% ipython --no-banner

In [1]: import numpy as np

In [2]: from numpy import linalg as LA

In [3]: np.set_printoptions(suppress=True, linewidth=200)

In [4]: def rnd(a):
   ...:     return np.round(a, 2) + 0
   ...: 

In [5]: mat = np.load("arr.npy")

In [6]: mat
Out[6]: 
array([[ 0,  0,  0,  0],
       [-1,  2,  0,  4],
       [ 1,  2,  1,  1],
       [ 0,  0,  0,  0],
       [ 2,  0,  0,  4],
       [ 0,  0,  0,  0],
       [ 4,  0,  1,  1],
       [ 2,  0,  1, -3],
       [ 0,  0,  0,  0],
       [-1,  2,  0,  4],
       [ 4,  6, -5,  0],
       [ 0,  0,  0,  0],
       [ 5,  4, -5, -4],
       [ 0,  0,  0,  0],
       [ 0,  0,  0,  0],
       [ 1,  2,  0,  8],
       [ 2,  0,  0,  4],
       [ 0,  0,  0,  0],
       [-1,  2,  0,  4],
       [ 5,  4, -5, -4],
       [ 2,  0,  1, -3],
       [ 0,  0,  0,  0],
       [ 0,  0,  0,  0],
       [ 0,  0,  0,  0],
       [ 4,  6, -5,  0]])

In [7]: proj = mat @ LA.solve(mat.T @ mat, mat.T)

In [8]: print(np.allclose(proj @ proj, proj))
True

In [9]: np.trace(proj)
Out[9]: np.float64(4.0)

In [10]: rnd(proj @ mat[:, 0])
Out[10]: array([ 0., -1.,  1.,  0.,  2.,  0.,  4.,  2.,  0., -1.,  4.,  0.,  5.,  0.,  0.,  1.,  2.,  0., -1.,  5.,  2.,  0.,  0.,  0.,  4.])

In [11]: LA.matrix_rank(np.eye(25) - proj)
Out[11]: np.int64(21)

In [12]: rnd(LA.eigvalsh(proj))
Out[12]: array([0., 0., 0., 0., 0., 0., 0., 0., 0., 0., 0., 0., 0., 0., 0., 0., 0., 0., 0., 0., 0., 1., 1., 1., 1.])

In [13]: vec = np.array([3, 3, 0, 3])

In [14]: y = mat @ vec

In [15]: coef, lr = np.zeros(4), 1 / LA.norm(mat, 2) ** 2

In [16]: for i in range(60):
    ...:     coef -= lr * mat.T @ (mat @ coef - y)
    ...:     if i % 10 == 0: print(i, round(LA.norm(mat @ coef - y), 2))
    ...: 
0 22.97
10 3.82
20 2.17
30 1.51
40 1.1
50 0.8

In [17]: rnd(coef)
Out[17]: array([ 3.01,  2.87, -0.14,  3.04])

In [18]: W0 = np.load("dump.npy")

In [19]: W0
Out[19]: 
array([[14,  8,  8, 10, 12],
       [ 8,  8,  3, 14,  7],
       [ 8,  3, 18, 13, 17],
       [10, 14, 13, 16,  0],
       [12,  7, 17,  0, 12]])

In [20]: # symmetric, so the eigenvalues are real

In [21]: W0 @ W0
Out[21]: 
array([[568, 424, 614, 516, 504],
       [424, 382, 443, 455, 287],
       [614, 443, 855, 564, 627],
       [516, 455, 564, 721, 439],
       [504, 287, 627, 439, 626]])

In [22]: print(rnd(LA.det(W0)))
-111202.0

In [23]: np.allclose(W0, W0.T)
Out[23]: True

In [24]: (W0 + W0.T) / 2
Out[24]: 
array([[14.,  8.,  8., 10., 12.],
       [ 8.,  8.,  3., 14.,  7.],
       [ 8.,  3., 18., 13., 17.],
       [10., 14., 13., 16.,  0.],
       [12.,  7., 17.,  0., 12.]])

In [25]: rnd(np.abs(LA.eigvals(W0)).max())
Out[25]: np.float64(51.3)

In [26]: LA.matrix_power(W0, 2)
Out[26]: 
array([[568, 424, 614, 516, 504],
       [424, 382, 443, 455, 287],
       [614, 443, 855, 564, 627],
       [516, 455, 564, 721, 439],
       [504, 287, 627, 439, 626]])

In [27]: np.allclose(W0 @ W0.T, W0.T @ W0)
Out[27]: True

In [28]: rnd(np.sort(np.abs(LA.eigvals(W0))))
Out[28]: array([ 1.22,  8.92, 11.18, 17.74, 51.3 ])

In [29]: np.trace(W0)
Out[29]: np.int64(68)
